In [1]: import numpy as np

In [2]: np.set_printoptions(suppress=True, linewidth=140)

In [3]: X = np.load("case13.npy")

In [4]: print(X.round(1) + 0)
[[-0.5  0.2  0.4  0.2 -0.1]
 [ 0.3 -0.1 -0.2  0.3  0.6]
 [-0.4  0.1 -0.2 -0.3  0.2]
 [ 0.1 -0.8  0.1  0.3 -0.1]
 [-0.2 -0.3 -0.2 -0.3 -0.3]
 [-0.5  0.  -0.4  0.2  0.2]
 [ 0.3  0.2 -0.6 -0.2 -0.3]
 [-0.1 -0.3  0.1 -0.5  0.5]
 [ 0.   0.3 -0.2  0.4  0.2]
 [ 0.2  0.2  0.4 -0.2  0.2]]

In [5]: print(np.linalg.norm(X, axis=1).argmax())
3

In [6]: print(np.round(np.linalg.norm(X, 1), 1), np.round(np.linalg.norm(X, np.inf), 1))
3.0 1.6

In [7]: print(round(np.linalg.norm(X, 2), 1))
1.0

In [8]: proj = X @ np.linalg.solve(X.T @ X, X.T)

In [9]: print(np.round(np.linalg.eigvalsh(proj), 1) + 0)
[0. 0. 0. 0. 0. 1. 1. 1. 1. 1.]

In [10]: print(np.round(X.T @ X, 1) + 0)
[[1. 0. 0. 0. 0.]
 [0. 1. 0. 0. 0.]
 [0. 0. 1. 0. 0.]
 [0. 0. 0. 1. 0.]
 [0. 0. 0. 0. 1.]]

In [11]: print(np.round(X[:, 2] @ X[:, 3], 1))
0.0

In [12]: print(np.round(np.linalg.pinv(X), 1) + 0)
[[-0.5  0.3 -0.4  0.1 -0.2 -0.5  0.3 -0.1  0.   0.2]
 [ 0.2 -0.1  0.1 -0.8 -0.3  0.   0.2 -0.3  0.3  0.2]
 [ 0.4 -0.2 -0.2  0.1 -0.2 -0.4 -0.6  0.1 -0.2  0.4]
 [ 0.2  0.3 -0.3  0.3 -0.3  0.2 -0.2 -0.5  0.4 -0.2]
 [-0.1  0.6  0.2 -0.1 -0.3  0.2 -0.3  0.5  0.2  0.2]]

In [13]: rng = np.random.default_rng(66726)

In [14]: ang = np.sort(rng.uniform(-2, 2, 33))

In [15]: data = np.c_[ang, ang ** 2, ang ** 3] @ np.array([[-2, 2, 0, -2, -1, 1, 0, 2, 0, 1, -1],
    ...:     [-2, 1, -2, 0, 0, 1, 2, -1, -1, 2, 0],
    ...:     [1, -2, -1, 2, 2, 2, 0, 2, 2, -2, 0]])

In [16]: print(data.round(1) + 0)
[[-11.6  15.5  -0.1 -11.6 -13.5 -13.6   7.8 -23.4 -19.4  21.4   2. ]
 [-10.7  14.1  -0.3 -10.4 -12.3 -12.4   7.4 -21.8 -17.9  19.7   1.9]
 [-10.1  13.3  -0.4  -9.7 -11.6 -11.8   7.1 -20.9 -17.1  18.8   1.9]
 [ -6.4   8.1  -1.   -5.5  -7.1  -7.7   5.3 -14.7 -11.4  12.4   1.6]
 [ -2.3   2.6  -1.2  -1.1  -2.3  -3.3   2.9  -7.4  -5.    5.3   1.2]
 [ -1.7   1.8  -1.1  -0.6  -1.7  -2.7   2.5  -6.3  -4.1   4.2   1.1]
 [ -0.6   0.5  -0.9   0.3  -0.6  -1.6   1.6  -4.1  -2.3   2.2   0.9]
 [ -0.4   0.3  -0.9   0.4  -0.5  -1.4   1.5  -3.8  -2.1   2.    0.9]
 [ -0.4   0.3  -0.8   0.5  -0.4  -1.4   1.5  -3.7  -2.    1.8   0.9]
 [  0.   -0.2  -0.7   0.7   0.   -1.    1.1  -2.8  -1.3   1.1   0.7]
 [  0.3  -0.5  -0.4   0.8   0.2  -0.6   0.6  -1.7  -0.6   0.3   0.5]
 [  0.4  -0.5  -0.2   0.6   0.3  -0.3   0.2  -0.8  -0.2   0.    0.3]
 [  0.3  -0.3  -0.1   0.3   0.2  -0.2   0.1  -0.4   0.   -0.1   0.2]
 [  0.    0.    0.    0.    0.    0.    0.    0.    0.    0.    0. ]
 [  0.    0.    0.    0.    0.    0.    0.    0.    0.    0.    0. ]
 [ -0.1   0.1   0.   -0.1   0.    0.    0.    0.1   0.    0.    0. ]
 [ -0.1   0.1   0.   -0.1   0.    0.    0.    0.1   0.    0.    0. ]
 [ -0.2   0.2   0.   -0.2  -0.1   0.1   0.    0.2   0.    0.1  -0.1]
 [ -0.4   0.4  -0.1  -0.3  -0.2   0.2   0.1   0.3   0.    0.2  -0.2]
 [ -0.6   0.5  -0.1  -0.5  -0.2   0.3   0.1   0.5   0.    0.3  -0.2]
 [ -0.9   0.7  -0.3  -0.6  -0.3   0.6   0.2   0.7   0.    0.5  -0.3]
 [ -1.    0.8  -0.3  -0.6  -0.3   0.6   0.3   0.7   0.    0.5  -0.4]
 [ -1.2   0.9  -0.5  -0.7  -0.3   0.8   0.4   0.8   0.    0.6  -0.4]
 [ -1.4   1.   -0.6  -0.7  -0.3   1.    0.5   1.    0.    0.7  -0.5]
 [ -1.9   1.2  -1.1  -0.8  -0.1   1.6   0.8   1.4   0.1   0.9  -0.6]
 [ -2.2   1.2  -1.5  -0.7   0.1   2.1   1.1   1.8   0.3   1.   -0.7]
 [ -2.9   1.1  -2.7  -0.2   0.8   3.6   1.8   2.7   0.8   1.   -1. ]
 [ -4.1  -1.1  -7.3   3.2   4.6   9.7   4.2   6.9   4.   -0.4  -1.5]
 [ -4.2  -1.8  -8.4   4.2   5.7  11.2   4.7   8.    4.9  -1.   -1.5]
 [ -4.2  -2.7  -9.6   5.4   7.   12.9   5.3   9.2   6.   -1.7  -1.6]
 [ -4.3  -3.5 -10.7   6.4   8.1  14.4   5.8  10.3   6.9  -2.3  -1.7]
 [ -4.3  -4.3 -11.7   7.4   9.2  15.8   6.2  11.4   7.8  -3.   -1.8]
 [ -4.2  -6.4 -14.2  10.1  12.   19.4   7.3  14.   10.2  -4.7  -1.9]]

In [17]: cov = np.cov(data, rowvar=False)

In [18]: print(np.round(np.polyfit(data[:, 9], data[:, 5], 1), 1))
[-0.9  3.5]

In [19]: print(np.round(np.median(data, axis=0), 1) + 0)
[-1.2  0.3 -0.6 -0.1 -0.1  0.   1.1  0.1  0.   0.5  0. ]

In [20]: print(np.argwhere(np.triu(np.abs(np.corrcoef(data.T)) > 0.8, 1)))
[[ 0  6]
 [ 1  3]
 [ 1  4]
 [ 1  5]
 [ 1  7]
 [ 1  8]
 [ 1  9]
 [ 2  5]
 [ 3  4]
 [ 3  5]
 [ 3  7]
 [ 3  8]
 [ 3  9]
 [ 3 10]
 [ 4  5]
 [ 4  7]
 [ 4  8]
 [ 4  9]
 [ 4 10]
 [ 5  7]
 [ 5  8]
 [ 5 10]
 [ 7  8]
 [ 7  9]
 [ 7 10]
 [ 8  9]
 [ 8 10]]

In [21]: print(np.round(data.std(axis=0), 1))
[3.2 4.7 3.9 4.4 5.3 7.3 2.6 8.6 6.5 6.2 1.1]

In [22]: print(np.round(np.corrcoef(data.T), 1) + 0)
[[ 1.  -0.7  0.3  0.5  0.5  0.3 -0.9  0.5  0.6 -0.8 -0.3]
 [-0.7  1.   0.5 -1.  -1.  -0.9  0.4 -0.9 -1.   1.   0.8]
 [ 0.3  0.5  1.  -0.7 -0.7 -0.9 -0.6 -0.6 -0.6  0.4  0.7]
 [ 0.5 -1.  -0.7  1.   1.   0.9 -0.1  1.   1.  -0.9 -0.8]
 [ 0.5 -1.  -0.7  1.   1.   1.  -0.1  1.   1.  -0.9 -0.9]
 [ 0.3 -0.9 -0.9  0.9  1.   1.   0.1  0.9  0.9 -0.8 -0.9]
 [-0.9  0.4 -0.6 -0.1 -0.1  0.1  1.  -0.2 -0.3  0.5  0. ]
 [ 0.5 -0.9 -0.6  1.   1.   0.9 -0.2  1.   1.  -0.9 -0.9]
 [ 0.6 -1.  -0.6  1.   1.   0.9 -0.3  1.   1.  -1.  -0.9]
 [-0.8  1.   0.4 -0.9 -0.9 -0.8  0.5 -0.9 -1.   1.   0.8]
 [-0.3  0.8  0.7 -0.8 -0.9 -0.9  0.  -0.9 -0.9  0.8  1. ]]

In [23]: print(np.argsort(-data.std(axis=0).round(6), kind="stable"))
[ 7  5  8  9  4  1  3  2  0  6 10]

In [24]: print(cov.shape)
(11, 11)

In [25]: print(np.round(np.linalg.eigvalsh(cov)[::-1], 1) + 0)
[282.6  34.    3.    0.    0.    0.    0.    0.    0.    0.    0. ]

In [26]: Xc = data - data.mean(axis=0)

In [27]: left, sv, Vh = np.linalg.svd(Xc, full_matrices=False)

In [28]: print(np.linalg.matrix_rank(Xc))
3

In [29]: print(np.round(Xc.mean(axis=0), 1) + 0)
[0. 0. 0. 0. 0. 0. 0. 0. 0. 0. 0.]

In [30]: print(np.round(Vh[0] * np.sign(Vh[0, np.abs(Vh[0]).argmax()]), 1) + 0)
[ 0.1 -0.3 -0.2  0.3  0.3  0.4  0.   0.5  0.4 -0.4 -0.1]

In [31]: print(np.abs(Vh[0]).argmax())
7

In [32]: print(round(float((sv ** 2).sum() ** 2 / (sv ** 4).sum()), 1))
1.3

In [33]: print(np.searchsorted(np.cumsum(sv ** 2) / (sv ** 2).sum(), 0.9) + 1)
2

In [34]: M2 = X / np.linalg.norm(X, axis=1, keepdims=True)

In [35]: cov = M2 @ M2.T

In [36]: print(cov[8].round(1))
[ 0.1  0.6 -0.1 -0.2 -0.6  0.5  0.1 -0.5  1.  -0.3]

In [37]: print(cov.round(1) + 0)
[[ 1.  -0.5  0.1 -0.1 -0.2  0.3 -0.6 -0.3  0.1  0. ]
 [-0.5  1.   0.   0.1 -0.5  0.2 -0.1  0.2  0.6  0.1]
 [ 0.1  0.   1.  -0.4  0.4  0.7  0.   0.6 -0.1 -0.1]
 [-0.1  0.1 -0.4  1.   0.3  0.  -0.3  0.  -0.2 -0.5]
 [-0.2 -0.5  0.4  0.3  1.   0.2  0.4  0.2 -0.6 -0.6]
 [ 0.3  0.2  0.7  0.   0.2  1.  -0.1  0.   0.5 -0.6]
 [-0.6 -0.1  0.  -0.3  0.4 -0.1  1.  -0.3  0.1 -0.3]
 [-0.3  0.2  0.6  0.   0.2  0.  -0.3  1.  -0.5  0.4]
 [ 0.1  0.6 -0.1 -0.2 -0.6  0.5  0.1 -0.5  1.  -0.3]
 [ 0.   0.1 -0.1 -0.5 -0.6 -0.6 -0.3  0.4 -0.3  1. ]]

In [38]: print(np.round(np.linalg.norm(M2, axis=1), 1))
[1. 1. 1. 1. 1. 1. 1. 1. 1. 1.]

In [39]: Xc = X - X.mean(axis=0)

In [40]: evecs = np.linalg.svd(Xc)[2][:1]

In [41]: M2 = Xc - Xc @ evecs.T @ evecs

In [42]: print(np.round(np.cov(Xc @ evecs.T, rowvar=False), 1))
0.1

In [43]: print(np.linalg.norm(M2, axis=1).round(6).argmax())
6

In [44]: feats = np.loadtxt("block14.csv", delimiter=",")

In [45]: print(feats)
[[-1.  0.  1.  2.  3.  4.  5.  6.  7.]
 [ 8.  9. 10. 11. 12. 13. 14. 15. 16.]
 [17. 18. 19. 20. 21. 22. 23. 24. 25.]
 [26. 27. 28. 29. 30. 31. 32. 33. 34.]]

In [46]: def softmax(z):
    ...:     e = np.exp(z - z.max(axis=-1, keepdims=True))
    ...:     return e / e.sum(axis=-1, keepdims=True)
    ...: 

In [47]: print(softmax(feats).sum(axis=1))
[1. 1. 1. 1.]

In [48]: print(np.round(softmax(feats[1] + -2), 1) + 0)
[0.  0.  0.  0.  0.  0.  0.1 0.2 0.6]

In [49]: S = feats @ feats.T / np.sqrt(9)

In [50]: print(softmax(S).round(6).argmax(axis=1))
[3 3 3 3]

In [51]: print(softmax(S)[1] @ feats)
[26. 27. 28. 29. 30. 31. 32. 33. 34.]

In [52]: M2 = feats / np.sqrt((feats ** 2).mean(axis=1, keepdims=True))

In [53]: print(M2[3].round(1))
[0.9 0.9 0.9 1.  1.  1.  1.1 1.1 1.1]

In [54]: print(feats - feats.mean(axis=1, keepdims=True))
[[-4. -3. -2. -1.  0.  1.  2.  3.  4.]
 [-4. -3. -2. -1.  0.  1.  2.  3.  4.]
 [-4. -3. -2. -1.  0.  1.  2.  3.  4.]
 [-4. -3. -2. -1.  0.  1.  2.  3.  4.]]

In [55]: print(np.round(np.linalg.norm(M2, axis=1), 1))
[3. 3. 3. 3.]

In [56]: print(round(np.linalg.norm(feats, "nuc"), 1))
124.7

In [57]: print(feats[3] @ feats[2])
5730.0

In [58]: print(round(float(np.linalg.norm(feats, 2)), 1))
116.7

In [59]: print(round(float(np.linalg.norm(feats, 1)), 1), round(np.linalg.norm(feats, np.inf), 1))
82.0 270.0

In [60]: print(np.round(np.linalg.norm(feats, axis=1), 1))
[11.9 36.8 63.5 90.3]

In [61]: print(np.linalg.norm(feats, axis=1).argmax())
3

In [62]: print(np.round(np.linalg.norm(feats) ** 2 / np.linalg.norm(feats, 2) ** 2, 1))
1.0

In [63]: K = np.load("run5.npy")

In [64]: print(K)
[[ 1 -1  1 -1  1 -1  1 -1]
 [ 1  1  1  1  1  1  1  1]
 [ 1  1 -1 -1 -1 -1  1  1]
 [ 1  1 -1 -1  1  1 -1 -1]
 [ 1 -1  1 -1 -1  1 -1  1]
 [ 1 -1 -1  1 -1  1  1 -1]
 [ 1 -1 -1  1  1 -1 -1  1]
 [ 1  1  1  1 -1 -1 -1 -1]]

In [65]: left, sv, Vh = np.linalg.svd(K, full_matrices=False)

In [66]: print(sv.round(1))
[2.8 2.8 2.8 2.8 2.8 2.8 2.8 2.8]

In [67]: print(np.allclose(left * sv @ Vh, K))
True

In [68]: print((sv > 1e-8).sum())
8

In [69]: E = np.load("arr.npy")

In [70]: print(E)
[[ 0 -2  3  0  0  0]
 [-2 -2 -1  0  0  0]
 [-2  1 -2  0  0  0]
 [ 0  0  0  0 -4  6]
 [ 0  0  0 -4 -4 -2]
 [ 0  0  0 -4  2 -4]]

In [71]: print(E @ E)
[[ -2   7  -4   0   0   0]
 [  6   7  -2   0   0   0]
 [  2   0  -3   0   0   0]
 [  0   0   0  -8  28 -16]
 [  0   0   0  24  28  -8]
 [  0   0   0   8   0 -12]]

In [72]: vec = np.array([-7, -9, 0, -8, -3, 5])

In [73]: y = E @ vec

In [74]: coef, lr = np.zeros(6), 1 / np.linalg.norm(E, 2) ** 2

In [75]: for i in range(5):
    ...:     coef -= lr * E.T @ (E @ coef - y)
    ...:     if i % 1 == 0: print(i, round(np.linalg.norm(E @ coef - y), 1))
    ...: 
0 40.6
1 31.4
2 26.4
3 22.9
4 20.1

In [76]: print(coef.round(1))
[-3.7 -4.6  0.4 -5.  -5.5  2.5]
